$ python3 -q
>>> import numpy as np
>>> from numpy import linalg as LA
>>> np.set_printoptions(suppress=True, linewidth=160)
>>> f = np.array([-7, -3, 0])
>>> rng = np.random.default_rng(794354)
>>> E = np.outer(rng.normal(size=18), f) + 0.02 * rng.normal(size=(18, 3))
>>> print(E.round(3) + 0)
[[ -9.115  -3.943   0.006]
 [ 12.71    5.409   0.032]
 [-12.465  -5.361   0.   ]
 [  7.769   3.323   0.005]
 [  2.661   1.166   0.032]
 [ -1.893  -0.813  -0.029]
 [ -5.902  -2.558  -0.023]
 [ -9.293  -3.993  -0.019]
 [ -2.208  -0.945   0.041]
 [ -0.388  -0.171   0.008]
 [ 14.881   6.414  -0.02 ]
 [ -5.981  -2.561   0.004]
 [  0.516   0.176   0.019]
 [ -9.558  -4.074   0.025]
 [  0.667   0.286  -0.019]
 [ -6.429  -2.777  -0.024]
 [  3.325   1.437   0.016]
 [ -9.266  -4.019   0.003]]
>>> d = LA.norm(E[:, None] - E[None], axis=-1)
>>> print((d + 1e9 * np.eye(18)).round(6).argmin(axis=1))
[17 10 13 16 16  8 11 17  5 12  1  6 14  7 12 11  4  7]
>>> d.shape
(18, 18)
>>> print(np.flatnonzero(d[4] < d.mean() / 2))
[ 4  9 12 14 16]
>>> LA.matrix_rank(d ** 2)
np.int64(5)
>>> d[4].round(6).argsort(kind="stable")[:4]
array([ 4, 16, 14, 12])
>>> gram = np.cov(E, rowvar=False)
>>> gram.shape
(3, 3)
>>> np.round(np.median(E, axis=0), 3)
array([-2.051, -0.879,  0.004])
>>> round(np.corrcoef(E[:, 2], E[:, 1])[0, 1], 3)
np.float64(0.156)
>>> gram.round(3) + 0
array([[60.874, 26.148,  0.026],
       [26.148, 11.233,  0.011],
       [ 0.026,  0.011,  0.   ]])
>>> np.round(E.std(axis=0), 3)
array([7.582, 3.257, 0.021])
